In [1]: import numpy as np

In [2]: np.set_printoptions(suppress=True, linewidth=100)

In [3]: J = np.load("w.npy")

In [4]: J
Out[4]: 
array([[3., 2., 0., 0., 2.],
       [2., 3., 0., 0., 2.],
       [0., 0., 3., 2., 0.],
       [0., 0., 2., 3., 0.],
       [2., 2., 0., 0., 3.]])

In [5]: B = np.linalg.inv(J)

In [6]: np.round(np.linalg.cond(J), 2)
Out[6]: np.float64(7.0)

In [7]: np.round(np.linalg.inv(B), 2)
Out[7]: 
array([[3., 2., 0., 0., 2.],
       [2., 3., 0., 0., 2.],
       [0., 0., 3., 2., 0.],
       [0., 0., 2., 3., 0.],
       [2., 2., 0., 0., 3.]])

In [8]: print(np.round(np.linalg.slogdet(J)[0], 2))
1.0

In [9]: np.allclose(B, J.T)
Out[9]: False

In [10]: B.round(2)
Out[10]: 
array([[ 0.71, -0.29,  0.  ,  0.  , -0.29],
       [-0.29,  0.71,  0.  ,  0.  , -0.29],
       [ 0.  ,  0.  ,  0.6 , -0.4 ,  0.  ],
       [ 0.  ,  0.  , -0.4 ,  0.6 ,  0.  ],
       [-0.29, -0.29,  0.  ,  0.  ,  0.71]])

In [11]: w, evecs = np.linalg.eigh(B)

In [12]: np.round(evecs @ np.diag(w) @ evecs.T, 2)
Out[12]: 
array([[ 0.71, -0.29,  0.  ,  0.  , -0.29],
       [-0.29,  0.71,  0.  ,  0.  , -0.29],
       [ 0.  ,  0.  ,  0.6 , -0.4 ,  0.  ],
       [ 0.  ,  0.  , -0.4 ,  0.6 ,  0.  ],
       [-0.29, -0.29,  0.  ,  0.  ,  0.71]])

In [13]: round(w.sum(), 2), np.round(np.trace(B), 2)
Out[13]: (np.float64(3.34), np.float64(3.34))

In [14]: np.round(evecs.T @ B @ evecs, 2) + 0
Out[14]: 
array([[0.14, 0.  , 0.  , 0.  , 0.  ],
       [0.  , 0.2 , 0.  , 0.  , 0.  ],
       [0.  , 0.  , 1.  , 0.  , 0.  ],
       [0.  , 0.  , 0.  , 1.  , 0.  ],
       [0.  , 0.  , 0.  , 0.  , 1.  ]])

In [15]: np.round(evecs.T @ evecs, 2) + 0
Out[15]: 
array([[1., 0., 0., 0., 0.],
       [0., 1., 0., 0., 0.],
       [0., 0., 1., 0., 0.],
       [0., 0., 0., 1., 0.],
       [0., 0., 0., 0., 1.]])

In [16]: mat = np.loadtxt("run14.csv", delimiter=",")

In [17]: mat
Out[17]: 
array([[ 2.,  0.,  3.,  0.,  0.,  0.,  0.,  0.,  0.],
       [ 3.,  0.,  2.,  0.,  0.,  0.,  0.,  0.,  0.],
       [ 3.,  0.,  3.,  0.,  0.,  0.,  0.,  0.,  0.],
       [ 0.,  0.,  0.,  1., -2., -1., -1., -1.,  2.],
       [ 0.,  0.,  0., -1.,  1.,  0.,  2., -1.,  2.],
       [ 0.,  0.,  0., -1.,  2.,  1.,  1.,  2.,  0.],
       [ 0.,  0.,  0.,  0., -1.,  0., -2., -1.,  1.],
       [ 0.,  0.,  0.,  1.,  1.,  0.,  2., -1.,  1.],
       [ 0.,  0.,  0., -1.,  0.,  1., -2.,  2.,  0.]])

In [18]: (mat != 0).astype(int)
Out[18]: 
array([[1, 0, 1, 0, 0, 0, 0, 0, 0],
       [1, 0, 1, 0, 0, 0, 0, 0, 0],
       [1, 0, 1, 0, 0, 0, 0, 0, 0],
       [0, 0, 0, 1, 1, 1, 1, 1, 1],
       [0, 0, 0, 1, 1, 0, 1, 1, 1],
       [0, 0, 0, 1, 1, 1, 1, 1, 0],
       [0, 0, 0, 0, 1, 0, 1, 1, 1],
       [0, 0, 0, 1, 1, 0, 1, 1, 1],
       [0, 0, 0, 1, 0, 1, 1, 1, 0]])

In [19]: round(float(np.linalg.det(mat)), 2)
Out[19]: 0.0

In [20]: U, sigma, Vt = np.linalg.svd(mat)

In [21]: sigma.round(2)
Out[21]: array([6.56, 5.14, 4.77, 2.68, 1.31, 1.  , 0.96, 0.16, 0.  ])

In [22]: B = U[:, :8] @ np.diag(sigma[:8]) @ Vt[:8]

In [23]: B.round(2) + 0
Out[23]: 
array([[ 2.,  0.,  3.,  0.,  0.,  0.,  0.,  0.,  0.],
       [ 3.,  0.,  2.,  0.,  0.,  0.,  0.,  0.,  0.],
       [ 3.,  0.,  3.,  0.,  0.,  0.,  0.,  0.,  0.],
       [ 0.,  0.,  0.,  1., -2., -1., -1., -1.,  2.],
       [ 0.,  0.,  0., -1.,  1.,  0.,  2., -1.,  2.],
       [ 0.,  0.,  0., -1.,  2.,  1.,  1.,  2.,  0.],
       [ 0.,  0.,  0.,  0., -1.,  0., -2., -1.,  1.],
       [ 0.,  0.,  0.,  1.,  1.,  0.,  2., -1.,  1.],
       [ 0.,  0.,  0., -1.,  0.,  1., -2.,  2.,  0.]])

In [24]: round(float(np.abs(mat - B).max()), 2)
Out[24]: 0.0

In [25]: np.linalg.matrix_rank(mat, rtol=0.05)
Out[25]: np.int64(7)

In [26]: E = np.loadtxt("m.csv", delimiter=",")

In [27]: E
Out[27]: 
array([[ 0.,  0.,  0.,  0.,  0., -1.],
       [ 0.,  0., -1., -1., -1.,  0.],
       [ 0., -1.,  0., -1., -1.,  0.],
       [ 0., -1., -1.,  0., -1.,  0.],
       [ 0., -1., -1., -1.,  0.,  0.],
       [-1.,  0.,  0.,  0.,  0.,  0.]])

In [28]: # 2 groups of indices that never mix

In [29]: rng = np.random.default_rng(9137)

In [30]: z = rng.permutation(6)

In [31]: z
Out[31]: array([4, 0, 2, 3, 5, 1])

In [32]: B = E[z][:, z]

In [33]: print(np.round(np.sort(np.abs(np.linalg.eigvals(B))), 2))
[1. 1. 1. 1. 1. 3.]

In [34]: np.trace(B)
Out[34]: np.float64(0.0)

In [35]: round(np.linalg.det(B), 2), round(np.linalg.det(E[z]), 2)
Out[35]: (np.float64(3.0), np.float64(-3.0))

In [36]: print(np.allclose(B, E))
False

In [37]: print(E @ E)
[[1. 0. 0. 0. 0. 0.]
 [0. 3. 2. 2. 2. 0.]
 [0. 2. 3. 2. 2. 0.]
 [0. 2. 2. 3. 2. 0.]
 [0. 2. 2. 2. 3. 0.]
 [0. 0. 0. 0. 0. 1.]]

In [38]: np.allclose(E, E.T)
Out[38]: True

In [39]: print(np.round(np.abs(np.linalg.eigvals(E)).max(), 2))
3.0

In [40]: np.trace(E)
Out[40]: np.float64(0.0)

In [41]: B = E / np.linalg.norm(E, axis=1, keepdims=True)

In [42]: cov = B @ B.T

In [43]: (np.abs(cov) > 0.9).astype(int)
Out[43]: 
array([[1, 0, 0, 0, 0, 0],
       [0, 1, 0, 0, 0, 0],
       [0, 0, 1, 0, 0, 0],
       [0, 0, 0, 1, 0, 0],
       [0, 0, 0, 0, 1, 0],
       [0, 0, 0, 0, 0, 1]])

In [44]: np.degrees(np.arccos(np.clip(cov[5, 2], -1, 1)))
Out[44]: np.float64(90.0)

In [45]: np.argwhere(np.triu(np.abs(cov) > 0.95, 1))
Out[45]: array([], shape=(0, 2), dtype=int64)

In [46]: cov.round(2)
Out[46]: 
array([[1.  , 0.  , 0.  , 0.  , 0.  , 0.  ],
       [0.  , 1.  , 0.67, 0.67, 0.67, 0.  ],
       [0.  , 0.67, 1.  , 0.67, 0.67, 0.  ],
       [0.  , 0.67, 0.67, 1.  , 0.67, 0.  ],
       [0.  , 0.67, 0.67, 0.67, 1.  , 0.  ],
       [0.  , 0.  , 0.  , 0.  , 0.  , 1.  ]])

In [47]: B = np.array([[-3, -8], [-9, -8], [-2, -1], [-9, -2], [4, 8]])

In [48]: B.T @ J.T
Out[48]: 
array([[-19., -25., -24., -31., -12.],
       [-24., -24.,  -7.,  -8.,  -8.]])

In [49]: print(np.linalg.matrix_rank(J @ B))
2

In [50]: np.vstack([J, B.T]).shape
Out[50]: (7, 5)

In [51]: np.einsum("ik,kj->ij", J, B)
Out[51]: 
array([[-19., -24.],
       [-25., -24.],
       [-24.,  -7.],
       [-31.,  -8.],
       [-12.,  -8.]])

In [52]: W2 = np.array([[2, 1, 2, 0, 0], [1, 0, 2, 1, 2], [2, 1, 2, 2, 0], [1, 0, 1, 1, 0]])

In [53]: arr = rng.normal(size=(17, 4)) @ W2 + np.array([-1, 0, -1, -2, -3])

In [54]: print(arr.round(2) + 0)
[[  1.15   1.32  -0.83  -1.55  -6.96]
 [ -2.66  -1.58  -1.29  -5.61  -0.26]
 [  1.85   0.75   2.85   1.63  -0.99]
 [ -3.03  -1.35  -3.4   -2.74  -3.73]
 [ -3.19  -0.65  -2.76  -2.19  -2.14]
 [  3.61   3.58   2.66  -2.31  -4.89]
 [ -1.23  -0.26  -0.04  -1.68  -0.63]
 [ -3.    -1.68  -3.1   -3.59  -3.2 ]
 [-10.69  -3.81 -12.91  -8.82  -7.44]
 [ -1.51   1.04  -2.95  -2.2   -5.88]
 [ -4.24  -1.79  -5.32  -2.89  -5.16]
 [  1.49   1.22   0.8    0.52  -4.39]
 [ -1.62  -0.04  -2.87  -3.59  -5.5 ]
 [ -3.    -0.91  -4.06  -1.65  -5.12]
 [ -0.89   0.    -1.06  -1.68  -3.34]
 [ -1.91  -0.87  -0.92  -2.57  -1.03]
 [  1.8    0.6    2.11  -0.63  -2.38]]

In [55]: cen = (arr - arr.mean(axis=0)) / arr.std(axis=0)

In [56]: print(cen.std(axis=0))
[1. 1. 1. 1. 1.]

In [57]: np.argwhere(np.abs(cen) > 2)
Out[57]: 
array([[5, 1],
       [8, 0],
       [8, 1],
       [8, 2],
       [8, 3]])

In [58]: c = np.linalg.lstsq(np.delete(cen, 0, axis=1), cen[:, 0])[0]

In [59]: c.round(2) + 0
Out[59]: array([ 0.  ,  1.14,  0.  , -0.34])

In [60]: 1 - np.var(cen[:, 0] - np.delete(cen, 0, axis=1) @ c)
Out[60]: np.float64(1.0)

In [61]: data = np.load("test15.npy")

In [62]: data
Out[62]: 
array([[ 1,  0,  0,  0,  0,  0,  0,  0,  0,  0],
       [-9,  1,  0,  0,  0,  0,  0,  0,  0,  0],
       [ 6,  0,  1,  0,  0,  0,  0,  0,  0,  0],
       [ 4,  7,  9,  1,  0,  0,  0,  0,  0,  0],
       [-1, -7,  2,  4,  1,  0,  0,  0,  0,  0],
       [ 0,  5,  5,  6,  4,  1,  0,  0,  0,  0],
       [-5, -7, -2, -3, -5,  0,  1,  0,  0,  0],
       [ 9, -6,  1,  7, -3, -4, -4,  1,  0,  0],
       [ 5,  4,  5, -2, -1,  0, -8, -9,  1,  0],
       [-9,  3,  2,  0,  5, -6, -6,  3,  7,  1]])

In [63]: B = np.array([[-1, 0, 0],
    ...:     [-2, -2, 2],
    ...:     [-2, -2, -2],
    ...:     [2, -2, -1],
    ...:     [-2, -1, -2],
    ...:     [-1, -2, 2],
    ...:     [1, -1, 2],
    ...:     [-2, -2, 1],
    ...:     [-1, -2, -1],
    ...:     [-2, -1, 0]])

In [64]: data @ B
Out[64]: 
array([[ -1,   0,   0],
       [  7,  -2,   2],
       [ -8,  -2,  -2],
       [-34, -34,  -5],
       [ 17,   1, -24],
       [-17, -38, -12],
       [ 28,  28,   5],
       [ 19,   9, -30],
       [-16,  11, -24],
       [-26, -18, -36]])

In [65]: np.einsum("ik,kj->ji", data, B)
Out[65]: 
array([[ -1,   7,  -8, -34,  17, -17,  28,  19, -16, -26],
       [  0,  -2,  -2, -34,   1, -38,  28,   9,  11, -18],
       [  0,   2,  -2,  -5, -24, -12,   5, -30, -24, -36]])

In [66]: np.einsum("ij,ij->i", data, data)
Out[66]: array([  1,  82,  37, 147,  71, 103, 113, 209, 217, 250])

In [67]: np.linalg.matrix_rank(np.vstack([data, B.T]))
Out[67]: np.int64(10)

In [68]: np.vstack([data, B.T]).shape
Out[68]: (13, 10)

In [69]: np.linalg.matrix_rank(data @ B)
Out[69]: np.int64(3)

In [70]: np.abs(data).max()
Out[70]: np.int64(9)

In [71]: data.mean(axis=0)
Out[71]: array([ 0.1,  0. ,  2.3,  1.3,  0.1, -0.9, -1.7, -0.5,  0.8,  0.1])

In [72]: data[:, 10]
Traceback (most recent call last):
  Cell In[72], line 1
    data[:, 10]
IndexError: index 10 is out of bounds for axis 1 with size 10


In [73]: data @ data
Out[73]: 
array([[  1,   0,   0,   0,   0,   0,   0,   0,   0,   0],
       [-18,   1,   0,   0,   0,   0,   0,   0,   0,   0],
       [ 12,   0,   1,   0,   0,   0,   0,   0,   0,   0],
       [ -1,  14,  18,   1,   0,   0,   0,   0,   0,   0],
       [ 89,  14,  40,   8,   1,   0,   0,   0,   0,   0],
       [  5,  24,  72,  28,   8,   1,   0,   0,   0,   0],
       [ 34,   0, -41, -26, -10,   0,   1,   0,   0,   0],
       [129,  66,  47, -10,  -2,  -8,  -8,   1,   0,   0],
       [-44, 111,  -3, -47,  65,  36,  20, -18,   1,   0],
       [ 54,  -7,  34,   9,   0, -24, -80, -57,  14,   1]])

In [74]: np.prod(np.diag(data)), round(np.linalg.det(data), 2)
Out[74]: (np.int64(1), np.float64(1.0))

In [75]: th = np.radians(30)

In [76]: r_ = np.eye(10)

In [77]: r_[1, 1] = r_[5, 5] = np.cos(th)

In [78]: r_[1, 5], r_[5, 1] = -np.sin(th), np.sin(th)

In [79]: r_.round(2)
Out[79]: 
array([[ 1.  ,  0.  ,  0.  ,  0.  ,  0.  ,  0.  ,  0.  ,  0.  ,  0.  ,  0.  ],
       [ 0.  ,  0.87,  0.  ,  0.  ,  0.  , -0.5 ,  0.  ,  0.  ,  0.  ,  0.  ],
       [ 0.  ,  0.  ,  1.  ,  0.  ,  0.  ,  0.  ,  0.  ,  0.  ,  0.  ,  0.  ],
       [ 0.  ,  0.  ,  0.  ,  1.  ,  0.  ,  0.  ,  0.  ,  0.  ,  0.  ,  0.  ],
       [ 0.  ,  0.  ,  0.  ,  0.  ,  1.  ,  0.  ,  0.  ,  0.  ,  0.  ,  0.  ],
       [ 0.  ,  0.5 ,  0.  ,  0.  ,  0.  ,  0.87,  0.  ,  0.  ,  0.  ,  0.  ],
       [ 0.  ,  0.  ,  0.  ,  0.  ,  0.  ,  0.  ,  1.  ,  0.  ,  0.  ,  0.  ],
       [ 0.  ,  0.  ,  0.  ,  0.  ,  0.  ,  0.  ,  0.  ,  1.  ,  0.  ,  0.  ],
       [ 0.  ,  0.  ,  0.  ,  0.  ,  0.  ,  0.  ,  0.  ,  0.  ,  1.  ,  0.  ],
       [ 0.  ,  0.  ,  0.  ,  0.  ,  0.  ,  0.  ,  0.  ,  0.  ,  0.  ,  1.  ]])

In [80]: B = data @ r_.T

In [81]: B.round(2)
Out[81]: 
array([[ 1.  ,  0.  ,  0.  ,  0.  ,  0.  ,  0.  ,  0.  ,  0.  ,  0.  ,  0.  ],
       [-9.  ,  0.87,  0.  ,  0.  ,  0.  ,  0.5 ,  0.  ,  0.  ,  0.  ,  0.  ],
       [ 6.  ,  0.  ,  1.  ,  0.  ,  0.  ,  0.  ,  0.  ,  0.  ,  0.  ,  0.  ],
       [ 4.  ,  6.06,  9.  ,  1.  ,  0.  ,  3.5 ,  0.  ,  0.  ,  0.  ,  0.  ],
       [-1.  , -6.06,  2.  ,  4.  ,  1.  , -3.5 ,  0.  ,  0.  ,  0.  ,  0.  ],
       [ 0.  ,  3.83,  5.  ,  6.  ,  4.  ,  3.37,  0.  ,  0.  ,  0.  ,  0.  ],
       [-5.  , -6.06, -2.  , -3.  , -5.  , -3.5 ,  1.  ,  0.  ,  0.  ,  0.  ],
       [ 9.  , -3.2 ,  1.  ,  7.  , -3.  , -6.46, -4.  ,  1.  ,  0.  ,  0.  ],
       [ 5.  ,  3.46,  5.  , -2.  , -1.  ,  2.  , -8.  , -9.  ,  1.  ,  0.  ],
       [-9.  ,  5.6 ,  2.  ,  0.  ,  5.  , -3.7 , -6.  ,  3.  ,  7.  ,  1.  ]])
